>>> import numpy as np
>>> np.set_printoptions(precision=2, suppress=True, linewidth=140)
>>> def rd(a):
...     return np.round(a, 2) + 0
... 
>>> feats = np.load("a.npy")
>>> feats
array([[0, 0, 0, 1],
       [0, 0, 0, 0],
       [0, 0, 0, 0],
       [1, 0, 0, 0]])
>>> vals, vecs = np.linalg.eigh(feats)
>>> np.abs(vecs[:, -1]).round(6).argmax()
np.int64(0)
>>> (vals > 1e-8).sum(), (vals < -1e-8).sum()
(np.int64(1), np.int64(1))
>>> rd(vecs.T @ feats @ vecs)
array([[-1.,  0.,  0.,  0.],
       [ 0.,  0.,  0.,  0.],
       [ 0.,  0.,  0.,  0.],
       [ 0.,  0.,  0.,  1.]])
>>> rd(vecs.T @ vecs)
array([[1., 0., 0., 0.],
       [0., 1., 0., 0.],
       [0., 0., 1., 0.],
       [0., 0., 0., 1.]])
>>> vals.sum(), np.trace(feats)
(np.float64(0.0), np.int64(0))
>>> rd(np.linalg.eigvalsh(feats + -1 * np.eye(4)))
array([-2., -1., -1.,  0.])
>>> rd(np.abs(vecs[:, -1]))
array([0.71, 0.  , 0.  , 0.71])
>>> rd(np.linalg.svd(feats, compute_uv=False))
array([1., 1., 0., 0.])
>>> rd(np.linalg.norm(feats, 2) / np.linalg.norm(feats))
np.float64(0.71)
>>> [round(float(x), 2) for x in np.linalg.svd(feats, compute_uv=False)[:3]]
[1.0, 1.0, 0.0]
>>> np.linalg.cond(feats) > 100
np.True_
>>> gram = feats.T @ feats
>>> gram
array([[1, 0, 0, 0],
       [0, 0, 0, 0],
       [0, 0, 0, 0],
       [0, 0, 0, 1]])
>>> print(np.diag(gram))
[1 0 0 1]
>>> rd(np.linalg.svd(feats, compute_uv=False) ** 2)
array([1., 1., 0., 0.])
>>> np.linalg.matrix_rank(gram)
np.int64(2)
>>> print((feats @ feats.T).shape)
(4, 4)
>>> rd(np.linalg.eigvalsh(gram)[::-1])
array([1., 1., 0., 0.])
>>> m1 = np.loadtxt("w.csv", delimiter=",")
>>> m1
array([[ -1.09,  -3.68,  -6.13,  -8.41,  14.31, -25.49],
       [ -1.22,  -3.67,  -5.61,  -9.12,  12.44, -26.04],
       [ -2.11,  -3.68,  -6.56,  -7.9 ,  14.01, -24.33],
       [ -3.4 ,  -1.8 ,  -4.22,  -8.12,  13.01, -25.03],
       [ -2.51,  -2.36,  -7.65,  -9.04,  13.27, -26.05],
       [ -0.43,  -3.9 ,  -5.36,  -7.77,  13.39, -25.03],
       [ -5.85,   2.41,   3.64,  -7.55,  -6.37,  15.96],
       [ -4.57,   3.34,   3.47,  -7.85,  -4.77,  11.79],
       [ -3.46,   3.11,   2.89,  -8.38,  -5.89,  16.02],
       [ -5.16,   3.85,   2.45,  -8.91,  -3.35,  14.79],
       [ -2.26,  -4.76,  -6.12, -10.27,  12.83, -25.36],
       [ -2.28,  -2.33,  -7.02,  -9.16,  14.11, -25.19],
       [ -1.12,  -2.84,  -6.06,  -9.09,  11.28, -23.52],
       [ -4.61,   2.69,   3.66,  -9.02,  -4.43,  15.46],
       [ -2.92,  -3.27,  -7.21,  -9.78,  10.73, -24.85],
       [ -5.04,   2.41,   3.8 ,  -6.75,  -4.42,  15.44],
       [ -3.96,  -0.72,  -7.08,  -8.97,  12.56, -26.27],
       [ -2.15,  -2.19,  -6.89,  -8.5 ,  12.61, -23.92],
       [ -3.12,  -2.49,  -6.25,  -9.37,  13.16, -26.42]])
>>> rd(np.linalg.svd(feats, compute_uv=False))
array([1., 1., 0., 0.])
>>> feats @ feats.T
array([[1, 0, 0, 0],
       [0, 0, 0, 0],
       [0, 0, 0, 0],
       [0, 0, 0, 1]])
>>> feats.T @ feats
array([[1, 0, 0, 0],
       [0, 0, 0, 0],
       [0, 0, 0, 0],
       [0, 0, 0, 1]])
>>> hat = m1 @ np.linalg.solve(m1.T @ m1, m1.T)
>>> np.allclose(hat @ hat, hat)
True
>>> rd(np.trace(hat))
np.float64(6.0)
>>> rd(np.linalg.eigvalsh(hat))
array([0., 0., 0., 0., 0., 0., 0., 0., 0., 0., 0., 0., 0., 1., 1., 1., 1., 1., 1.])
>>> cen = (m1 - m1.mean(axis=0)) / m1.std(axis=0)
>>> rd(cen.std(axis=0))
array([1., 1., 1., 1., 1., 1.])
>>> print(np.argwhere(np.abs(cen) > 2))
[[10  3]
 [15  3]]
>>> c = np.linalg.lstsq(np.delete(cen, 5, axis=1), cen[:, 5])[0]
>>> rd(c)
array([ 0.03,  0.11,  0.28,  0.01, -0.64])
>>> np.abs(c).argmax()
np.int64(4)
>>> cen = m1 - m1.mean(axis=0)
>>> vecs = np.linalg.svd(cen)[2][:2]
>>> other = cen - cen @ vecs.T @ vecs
>>> np.linalg.norm(other, axis=1).round(6).argmax()
np.int64(3)
